In [1]: import numpy as np

In [2]: from numpy import linalg as LA

In [3]: np.set_printoptions(suppress=True, linewidth=120)

In [4]: K = np.array([[92, -46, 31, 45, -16, 46, -20],
   ...:     [-46, 96, -1, -29, -1, -4, 55],
   ...:     [31, -1, 81, 8, 23, -20, 16],
   ...:     [45, -29, 8, 74, -15, 40, -37],
   ...:     [-16, -1, 23, -15, 100, -46, 8],
   ...:     [46, -4, -20, 40, -46, 77, -12],
   ...:     [-20, 55, 16, -37, 8, -12, 115]])

In [5]: evals, vecs = LA.eigh(K)

In [6]: vec = np.array([-2, 1, 1, 0, -1, -2, 1])

In [7]: vec @ K @ vec
Out[7]: np.int64(1552)

In [8]: np.round(LA.eigvalsh(K[1:, 1:]), 2)
Out[8]: array([ 19.95,  45.61,  53.54,  85.  , 140.18, 198.72])

In [9]: E = np.array([[3.32, -3.38, -0.97, 4.72, -3.07],
   ...:     [-2.42, -2.51, 1.35, -0.75, -3.39],
   ...:     [2.78, 3.08, 6.83, 1.94, -4.92]])

In [10]: print(np.round(LA.norm(E, axis=1), 2))
[7.42 5.1  9.58]

In [11]: np.round(LA.norm(E, axis=0), 2)
Out[11]: array([4.96, 5.22, 7.03, 5.16, 6.72])

In [12]: np.round(LA.norm(E[2] - E[0]), 2)
Out[12]: np.float64(10.68)

In [13]: print(round(LA.norm(E, 1), 2), round(float(LA.norm(E, np.inf)), 2))
11.38 19.55

In [14]: print(round(E[2] @ E[0], 2))
16.46

In [15]: m1 = np.loadtxt("a.csv", delimiter=",")

In [16]: m1
Out[16]: 
array([[  1.7,  -0.1,   2. ,   1.4,   2.1,   0.6,  -0.3],
       [  1.6,   1.1, -24. ,  -2.2,   0.9,   0.5,  -0.1],
       [  1. ,  -0.1,  50. ,  -1.3,   1.8,  -0.2,   1. ],
       [ -0.2,  -0.4,  24. ,  -0.2,   1.5,  -2.2,   0.1]])

In [17]: # column 2 dominates

In [18]: vec = np.array([1, -2, -1, 1, -3, -3, -2])

In [19]: np.round((m1 * vec).sum(axis=1), 2)
Out[19]: array([ -6.2,  17.2, -56.9, -21.7])

In [20]: np.round(np.einsum("ij,j->i", m1, vec), 2)
Out[20]: array([ -6.2,  17.2, -56.9, -21.7])

In [21]: np.sign((m1 @ vec).round(6))
Out[21]: array([-1.,  1., -1., -1.])

In [22]: print(LA.norm(m1 @ vec) <= LA.norm(m1, 2) * LA.norm(vec) + 1e-9)
True

In [23]: Uu, sigma, VT = LA.svd(m1)

In [24]: print(sigma.round(2))
[60.52  3.89  2.84  2.1 ]

In [25]: B = Uu[:, :1] @ np.diag(sigma[:1]) @ VT[:1]

In [26]: round(LA.norm(m1 - B, 2), 2), np.round(sigma[1], 2)
Out[26]: (np.float64(3.89), np.float64(3.89))

In [27]: LA.matrix_rank(B)
Out[27]: np.int64(1)

In [28]: t = np.radians(15)

In [29]: Rm = np.eye(7)

In [30]: Rm[6, 6] = Rm[3, 3] = np.cos(t)

In [31]: Rm[6, 3], Rm[3, 6] = -np.sin(t), np.sin(t)

In [32]: Rm.round(2)
Out[32]: 
array([[ 1.  ,  0.  ,  0.  ,  0.  ,  0.  ,  0.  ,  0.  ],
       [ 0.  ,  1.  ,  0.  ,  0.  ,  0.  ,  0.  ,  0.  ],
       [ 0.  ,  0.  ,  1.  ,  0.  ,  0.  ,  0.  ,  0.  ],
       [ 0.  ,  0.  ,  0.  ,  0.97,  0.  ,  0.  ,  0.26],
       [ 0.  ,  0.  ,  0.  ,  0.  ,  1.  ,  0.  ,  0.  ],
       [ 0.  ,  0.  ,  0.  ,  0.  ,  0.  ,  1.  ,  0.  ],
       [ 0.  ,  0.  ,  0.  , -0.26,  0.  ,  0.  ,  0.97]])

In [33]: B = m1 @ Rm.T

In [34]: np.round(LA.svd(m1, compute_uv=False), 2), np.round(LA.svd(B, compute_uv=False), 2)
Out[34]: (array([60.52,  3.89,  2.84,  2.1 ]), array([60.52,  3.89,  2.84,  2.1 ]))

In [35]: B.round(2)
Out[35]: 
array([[  1.7 ,  -0.1 ,   2.  ,   1.27,   2.1 ,   0.6 ,  -0.65],
       [  1.6 ,   1.1 , -24.  ,  -2.15,   0.9 ,   0.5 ,   0.47],
       [  1.  ,  -0.1 ,  50.  ,  -1.  ,   1.8 ,  -0.2 ,   1.3 ],
       [ -0.2 ,  -0.4 ,  24.  ,  -0.17,   1.5 ,  -2.2 ,   0.15]])

In [36]: np.allclose(LA.norm(m1, axis=1), LA.norm(B, axis=1))
Out[36]: True

In [37]: round(LA.det(Rm), 2), round(np.trace(Rm), 2)
Out[37]: (np.float64(1.0), np.float64(6.93))

In [38]: rng = np.random.default_rng(44)

In [39]: B = E + rng.integers(-2, 3, (3, 1)) @ rng.integers(-2, 3, (1, 5))

In [40]: B.round(2)
Out[40]: 
array([[ 2.32, -2.38, -0.97,  2.72, -1.07],
       [-0.42, -4.51,  1.35,  3.25, -7.39],
       [ 0.78,  5.08,  6.83, -2.06, -0.92]])

In [41]: print(LA.matrix_rank(B - E, tol=1e-8))
1

In [42]: print(B - E)
[[-1.  1.  0. -2.  2.]
 [ 2. -2.  0.  4. -4.]
 [-2.  2.  0. -4.  4.]]

In [43]: print(round(float(LA.norm(m1, 2) / LA.norm(m1)), 2))
1.0

In [44]: LA.cond(m1) > 100
Out[44]: np.False_

In [45]: LA.matrix_rank(m1, rtol=0.1)
Out[45]: np.int64(1)

In [46]: W0 = np.array([[-0.6, -0.3, 0.6],
    ...:     [0.5, 0.1, -1.9],
    ...:     [1.0, -0.5, 0.1],
    ...:     [-0.7, 1.5, 0.3],
    ...:     [0.7, -0.2, 1.2],
    ...:     [0.1, 0.7, -0.9],
    ...:     [1.5, 0.0, -0.2],
    ...:     [1.8, 1.0, -0.1],
    ...:     [-1.0, -0.8, -0.2]])

In [47]: B = np.c_[W0[:, :2] @ np.array([[-3, 2], [-3, -4]]), np.array([2, 0, 1, 2, 3, 0, 3, 0, 1])]

In [48]: B.round(2)
Out[48]: 
array([[ 2.7,  0. ,  2. ],
       [-1.8,  0.6,  0. ],
       [-1.5,  4. ,  1. ],
       [-2.4, -7.4,  2. ],
       [-1.5,  2.2,  3. ],
       [-2.4, -2.6,  0. ],
       [-4.5,  3. ,  3. ],
       [-8.4, -0.4,  0. ],
       [ 5.4,  1.2,  1. ]])

In [49]: np.round(LA.lstsq(W0, B[:, 0])[0], 2) + 0
Out[49]: array([-3., -3.,  0.])

In [50]: B = np.array([[-8, -2, 2], [7, 9, 7], [-2, -6, 1]])

In [51]: np.vstack([W0, B.T]).shape
Out[51]: (12, 3)

In [52]: print(np.round(np.einsum("ij,ij->i", W0, W0), 2))
[0.81 3.87 1.26 2.83 1.97 1.31 2.29 4.25 1.68]

In [53]: np.round(np.einsum("ij->j", W0), 2)
Out[53]: array([ 3.3,  1.5, -1.1])

In [54]: print(LA.matrix_rank(W0 @ B))
3

In [55]: LA.matrix_rank(np.vstack([W0, B.T]))
Out[55]: np.int64(3)

In [56]: F = np.array([[10.5, 1.1, -1.1, 0.1, 0.3, 1.1, 1.0, -0.6, 0.0, -0.5],
    ...:     [2.5, -1.8, -1.6, -2.8, 0.0, -0.2, -0.9, 0.6, 0.0, 1.1],
    ...:     [-1.5, 1.3, -0.1, -0.6, 0.4, 1.2, 1.0, 0.2, 0.2, -0.2],
    ...:     [0.0, 0.4, -0.1, 1.5, 1.1, -0.3, 1.9, -0.2, 1.3, 1.6]])

In [57]: F
Out[57]: 
array([[10.5,  1.1, -1.1,  0.1,  0.3,  1.1,  1. , -0.6,  0. , -0.5],
       [ 2.5, -1.8, -1.6, -2.8,  0. , -0.2, -0.9,  0.6,  0. ,  1.1],
       [-1.5,  1.3, -0.1, -0.6,  0.4,  1.2,  1. ,  0.2,  0.2, -0.2],
       [ 0. ,  0.4, -0.1,  1.5,  1.1, -0.3,  1.9, -0.2,  1.3,  1.6]])

In [58]: # column 0 is much longer than the rest

In [59]: B = F / np.sqrt((F ** 2).mean(axis=1, keepdims=True))

In [60]: B[0].round(2)
Out[60]: array([ 3.09,  0.32, -0.32,  0.03,  0.09,  0.32,  0.29, -0.18,  0.  , -0.15])

In [61]: LA.matrix_rank(B) == LA.matrix_rank(F)
Out[61]: np.True_

In [62]: np.round(LA.norm(B, axis=1), 2)
Out[62]: array([3.16, 3.16, 3.16, 3.16])

In [63]: t = np.radians(30)

In [64]: Rm = np.eye(10)

In [65]: Rm[6, 6] = Rm[1, 1] = np.cos(t)

In [66]: Rm[6, 1], Rm[1, 6] = -np.sin(t), np.sin(t)

In [67]: print(Rm.round(2))
[[ 1.    0.    0.    0.    0.    0.    0.    0.    0.    0.  ]
 [ 0.    0.87  0.    0.    0.    0.    0.5   0.    0.    0.  ]
 [ 0.    0.    1.    0.    0.    0.    0.    0.    0.    0.  ]
 [ 0.    0.    0.    1.    0.    0.    0.    0.    0.    0.  ]
 [ 0.    0.    0.    0.    1.    0.    0.    0.    0.    0.  ]
 [ 0.    0.    0.    0.    0.    1.    0.    0.    0.    0.  ]
 [ 0.   -0.5   0.    0.    0.    0.    0.87  0.    0.    0.  ]
 [ 0.    0.    0.    0.    0.    0.    0.    1.    0.    0.  ]
 [ 0.    0.    0.    0.    0.    0.    0.    0.    1.    0.  ]
 [ 0.    0.    0.    0.    0.    0.    0.    0.    0.    1.  ]]

In [68]: B = F @ Rm.T

In [69]: B.round(2)
Out[69]: 
array([[10.5 ,  1.45, -1.1 ,  0.1 ,  0.3 ,  1.1 ,  0.32, -0.6 ,  0.  , -0.5 ],
       [ 2.5 , -2.01, -1.6 , -2.8 ,  0.  , -0.2 ,  0.12,  0.6 ,  0.  ,  1.1 ],
       [-1.5 ,  1.63, -0.1 , -0.6 ,  0.4 ,  1.2 ,  0.22,  0.2 ,  0.2 , -0.2 ],
       [ 0.  ,  1.3 , -0.1 ,  1.5 ,  1.1 , -0.3 ,  1.45, -0.2 ,  1.3 ,  1.6 ]])

In [70]: print(np.round(LA.svd(F, compute_uv=False), 2), np.round(LA.svd(B, compute_uv=False), 2))
[11.08  4.52  2.91  2.24] [11.08  4.52  2.91  2.24]

In [71]: feats = np.load("mat.npy")

In [72]: feats
Out[72]: 
array([[ 0,  0,  0],
       [ 0, -2,  0],
       [ 0,  0, -2]])

In [73]: # symmetric, so the eigenvalues are real

In [74]: print(feats[:, 0] @ feats[:, 2])
0

In [75]: np.round(LA.norm(feats, axis=0), 2)
Out[75]: array([0., 2., 2.])

In [76]: np.round(LA.svd(feats, compute_uv=False), 2)
Out[76]: array([2., 2., 0.])

In [77]: np.allclose(feats[:-1].T @ LA.lstsq(feats[:-1].T, feats[-1])[0], feats[-1])
Out[77]: False

In [78]: np.round(feats @ LA.pinv(feats) @ feats, 2)
Out[78]: 
array([[ 0.,  0.,  0.],
       [ 0., -2.,  0.],
       [ 0.,  0., -2.]])

In [79]: np.abs(np.diag(LA.qr(feats)[1])) > 1e-9
Out[79]: array([False,  True,  True])

In [80]: print(LA.lstsq(feats[:-1].T, feats[-1])[2])
1

In [81]: np.all(LA.eigvalsh(feats) > 0)
Out[81]: np.False_

In [82]: round(float(LA.eigvalsh(feats).min()), 2)
Out[82]: -2.0

In [83]: Uu, sigma, VT = LA.svd(feats)

In [84]: vecs = VT[:(sigma > 1e-8).sum()]

In [85]: vec = feats[0] + 5 * feats[2] + rng.integers(2) * np.eye(3)[0]

In [86]: vec
Out[86]: array([  1.,   0., -10.])

In [87]: LA.matrix_rank(np.vstack([feats, vec]))
Out[87]: np.int64(3)

In [88]: round(LA.norm(vec - vecs.T @ vecs @ vec), 2)
Out[88]: np.float64(1.0)

In [89]: def softmax(z):
    ...:     e = np.exp(z - z.max(axis=-1, keepdims=True))
    ...:     return e / e.sum(axis=-1, keepdims=True)
    ...: 

In [90]: print(np.round(softmax(feats[0] + 2), 2))
[0.33 0.33 0.33]

In [91]: att = feats @ feats.T / np.sqrt(3)

In [92]: np.round(softmax(att)[0] @ feats, 2)
Out[92]: array([ 0.  , -0.67, -0.67])

In [93]: np.round(softmax(att + np.triu(np.full(att.shape, -np.inf), 1)), 2)
Out[93]: 
array([[1.  , 0.  , 0.  ],
       [0.09, 0.91, 0.  ],
       [0.08, 0.08, 0.83]])

In [94]: softmax(att).round(6).argmax(axis=1)
Out[94]: array([0, 1, 2])

In [95]: mat = np.load("test2.npy")

In [96]: mat
Out[96]: 
array([[1.  , 0.7 , 0.49, 0.34, 0.24],
       [0.7 , 1.  , 0.7 , 0.49, 0.34],
       [0.49, 0.7 , 1.  , 0.7 , 0.49],
       [0.34, 0.49, 0.7 , 1.  , 0.7 ],
       [0.24, 0.34, 0.49, 0.7 , 1.  ]])

In [97]: round(float(np.einsum("ij,ji->", mat, mat)), 2)
Out[97]: 10.94

In [98]: round(LA.det(mat.T), 2)
Out[98]: np.float64(0.07)

In [99]: B = np.array([[0, 5, 5], [7, 3, 6]])

In [100]: cent = np.kron(B, mat)

In [101]: cent.round(2)
Out[101]: 
array([[0.  , 0.  , 0.  , 0.  , 0.  , 5.  , 3.5 , 2.45, 1.7 , 1.2 , 5.  , 3.5 , 2.45, 1.7 , 1.2 ],
       [0.  , 0.  , 0.  , 0.  , 0.  , 3.5 , 5.  , 3.5 , 2.45, 1.7 , 3.5 , 5.  , 3.5 , 2.45, 1.7 ],
       [0.  , 0.  , 0.  , 0.  , 0.  , 2.45, 3.5 , 5.  , 3.5 , 2.45, 2.45, 3.5 , 5.  , 3.5 , 2.45],
       [0.  , 0.  , 0.  , 0.  , 0.  , 1.7 , 2.45, 3.5 , 5.  , 3.5 , 1.7 , 2.45, 3.5 , 5.  , 3.5 ],
       [0.  , 0.  , 0.  , 0.  , 0.  , 1.2 , 1.7 , 2.45, 3.5 , 5.  , 1.2 , 1.7 , 2.45, 3.5 , 5.  ],
       [7.  , 4.9 , 3.43, 2.38, 1.68, 3.  , 2.1 , 1.47, 1.02, 0.72, 6.  , 4.2 , 2.94, 2.04, 1.44],
       [4.9 , 7.  , 4.9 , 3.43, 2.38, 2.1 , 3.  , 2.1 , 1.47, 1.02, 4.2 , 6.  , 4.2 , 2.94, 2.04],
       [3.43, 4.9 , 7.  , 4.9 , 3.43, 1.47, 2.1 , 3.  , 2.1 , 1.47, 2.94, 4.2 , 6.  , 4.2 , 2.94],
       [2.38, 3.43, 4.9 , 7.  , 4.9 , 1.02, 1.47, 2.1 , 3.  , 2.1 , 2.04, 2.94, 4.2 , 6.  , 4.2 ],
       [1.68, 2.38, 3.43, 4.9 , 7.  , 0.72, 1.02, 1.47, 2.1 , 3.  , 1.44, 2.04, 2.94, 4.2 , 6.  ]])

In [102]: evals, vecs = LA.eigvalsh(mat)
ValueError: too many values to unpack (expected 2)


In [103]: evals, vecs = LA.eigh(mat)

In [104]: np.round(vecs @ np.diag(evals) @ vecs.T, 2)
Out[104]: 
array([[1.  , 0.7 , 0.49, 0.34, 0.24],
       [0.7 , 1.  , 0.7 , 0.49, 0.34],
       [0.49, 0.7 , 1.  , 0.7 , 0.49],
       [0.34, 0.49, 0.7 , 1.  , 0.7 ],
       [0.24, 0.34, 0.49, 0.7 , 1.  ]])

In [105]: np.round(np.abs(vecs[:, -1]), 2)
Out[105]: array([0.39, 0.47, 0.5 , 0.47, 0.39])

In [106]: np.round(LA.eigvalsh(mat + -1 * np.eye(5)), 2)
Out[106]: array([-0.81, -0.75, -0.57,  0.02,  2.1 ])

In [107]: X = np.load("run13.npy")

In [108]: X
Out[108]: 
array([[ 5, -2,  1,  2, -4, -4,  4],
       [-2,  4, -6, -4,  4,  0,  4],
       [ 1, -6, 10,  6, -5,  2, -9],
       [ 2, -4,  6,  4, -4,  0, -4],
       [-4,  4, -5, -4,  5,  2,  1],
       [-4,  0,  2,  0,  2,  4, -6],
       [ 4,  4, -9, -4,  1, -6, 13]])

In [109]: t3 = np.stack([X, 2 * X, X[::-1]])

In [110]: t3.shape
Out[110]: (3, 7, 7)

In [111]: np.round(LA.det(t3), 2)
Out[111]: array([0., 0., 0.])
